% python3 -q
>>> import numpy as np
>>> from numpy import linalg as LA
>>> np.set_printoptions(precision=2, suppress=True, linewidth=100, floatmode="fixed")
>>> def rnd(a):
...     return np.round(a, 2) + 0
... 
>>> s = 10 * 0.7 ** np.arange(4)
>>> Q, _ = LA.qr(np.array([[-1.6, -1.4, -1.3, -0.5],
...     [0.2, 1.0, 1.7, 1.2],
...     [2.2, -1.2, -0.9, 0.9],
...     [1.4, 1.9, 0.8, -1.2]]))
>>> rng = np.random.default_rng(174011)
>>> arr = rng.normal(size=(11, 4)) * s @ Q
>>> rnd(arr)
array([[ -0.10,  -9.90,   0.80, -10.51],
       [  0.46,   2.30,  -4.52,  -3.18],
       [-18.35,   1.08,   3.11,  14.27],
       [ -7.39,   5.89,  -1.44,  14.51],
       [ -7.08,   4.90,  -0.98,   6.75],
       [ -7.45,   1.52,   2.51,   5.66],
       [ -6.73,  -0.45,  -7.14,   6.20],
       [ -1.72,   1.63,  -4.76,   4.46],
       [  0.19,  -4.20,  -3.37, -13.13],
       [ 11.06,   4.09,  -4.19, -13.08],
       [ -4.12,  -4.79,  -3.35,   5.32]])
>>> Xc = (arr - arr.mean(axis=0)) / arr.std(axis=0)
>>> np.argwhere(np.abs(Xc) > 2)
array([[0, 1],
       [2, 0],
       [9, 0]])
>>> beta = LA.lstsq(np.delete(Xc, 1, axis=1), Xc[:, 1])[0]
>>> rnd(1 - np.var(Xc[:, 1] - np.delete(Xc, 1, axis=1) @ beta))
np.float64(0.47)
>>> print(rnd(beta))
[1.04 0.12 1.29]
>>> P = arr @ LA.solve(arr.T @ arr, arr.T)
>>> rnd(P @ arr[:, 3])
array([-10.51,  -3.18,  14.27,  14.51,   6.75,   5.66,   6.20,   4.46, -13.13, -13.08,   5.32])
>>> gram = np.cov(arr, rowvar=False)
>>> print(gram.shape)
(4, 4)
>>> np.argwhere(np.triu(np.abs(np.corrcoef(arr.T)) > 0.8, 1))
array([[0, 3]])
>>> print(rnd(LA.eigvalsh(gram)[::-1]))
[147.90  27.22   8.93   3.52]
>>> np.argsort(-arr.std(axis=0).round(6), kind="stable")
array([3, 0, 1, 2])
>>> rnd(arr.std(axis=0))
array([6.94, 4.53, 3.08, 9.61])
>>> X = np.load("mat.npy")
>>> print(rnd(X))
[[-0.26  0.96 -0.09]
 [-0.73 -0.26 -0.63]
 [-0.63 -0.10  0.77]]
>>> P = np.triu(np.array([[3, -5, -5], [1, 3, -5], [-5, 1, 0]]), 1) + np.eye(3)
>>> other = P @ X @ LA.inv(P)
>>> rnd(np.poly(other))
array([ 1.00, -0.25,  0.25, -1.00])
>>> rnd(LA.svd(X, compute_uv=False))
array([1.00, 1.00, 1.00])
>>> rnd(LA.norm(X, axis=0))
array([1.00, 1.00, 1.00])
>>> rnd(X @ X.T)
array([[1.00, 0.00, 0.00],
       [0.00, 1.00, 0.00],
       [0.00, 0.00, 1.00]])
>>> rnd(LA.pinv(X))
array([[-0.26, -0.73, -0.63],
       [ 0.96, -0.26, -0.10],
       [-0.09, -0.63,  0.77]])
>>> K = np.load("case8.npy")
>>> print(K)
[[-0.98 -0.98 -0.49  2.49  2.02  2.51]
 [-1.14 -1.14 -0.57  2.57  1.86  2.43]
 [ 3.55  3.55  1.77  0.23  6.55  4.77]
 [-2.54 -2.54 -1.27  3.27  0.46  1.73]
 [ 1.22  1.22  0.61  1.39  4.22  3.61]
 [-2.09 -2.09 -1.04  3.04  0.91  1.96]
 [-1.45 -1.45 -0.72  2.72  1.55  2.28]
 [ 2.23  2.23  1.11  0.89  5.23  4.11]
 [-2.37 -2.37 -1.18  3.18  0.63  1.82]
 [ 0.63  0.63  0.32  1.68  3.63  3.32]
 [-0.23 -0.23 -0.11  2.11  2.77  2.89]
 [ 1.77  1.77  0.89  1.11  4.77  3.89]
 [-2.54 -2.54 -1.27  3.27  0.46  1.73]
 [ 2.16  2.16  1.08  0.92  5.16  4.08]
 [-1.17 -1.17 -0.59  2.59  1.83  2.41]]
>>> lab = K[:, 2] > np.median(K[:, 2])
>>> u = K[lab].mean(axis=0) - K[~lab].mean(axis=0)
>>> ((K - K.mean(axis=0)) @ u > 0).astype(int)
array([0, 0, 1, 0, 1, 0, 0, 1, 0, 1, 0, 1, 0, 1, 0])
>>> lab.astype(int)
array([0, 0, 1, 0, 1, 0, 0, 1, 0, 1, 1, 1, 0, 1, 0])
>>> np.argsort(-np.abs(u).round(6), kind="stable")
array([0, 1, 4, 2, 3, 5])
>>> rnd(u)
array([ 3.40,  3.40,  1.70, -1.70,  3.40,  1.70])
>>> x = np.array([4, -5, -5, 1, 3, 4])
>>> h1 = np.maximum(K @ x, 0)
>>> np.tanh(K @ x)
array([1.00, 1.00, 1.00, 1.00, 1.00, 1.00, 1.00, 1.00, 1.00, 1.00, 1.00, 1.00, 1.00, 1.00, 1.00])
>>> print(K * (h1 > 1e-9)[:, None])
[[-0.98 -0.98 -0.49  2.49  2.02  2.51]
 [-1.14 -1.14 -0.57  2.57  1.86  2.43]
 [ 3.55  3.55  1.77  0.23  6.55  4.77]
 [-2.54 -2.54 -1.27  3.27  0.46  1.73]
 [ 1.22  1.22  0.61  1.39  4.22  3.61]
 [-2.09 -2.09 -1.04  3.04  0.91  1.96]
 [-1.45 -1.45 -0.72  2.72  1.55  2.28]
 [ 2.23  2.23  1.11  0.89  5.23  4.11]
 [-2.37 -2.37 -1.18  3.18  0.63  1.82]
 [ 0.63  0.63  0.32  1.68  3.63  3.32]
 [-0.23 -0.23 -0.11  2.11  2.77  2.89]
 [ 1.77  1.77  0.89  1.11  4.77  3.89]
 [-2.54 -2.54 -1.27  3.27  0.46  1.73]
 [ 2.16  2.16  1.08  0.92  5.16  4.08]
 [-1.17 -1.17 -0.59  2.59  1.83  2.41]]
>>> print(rnd(K.T @ h1))
[ -11.83  -11.83   -5.61  689.65 1014.23 1020.45]
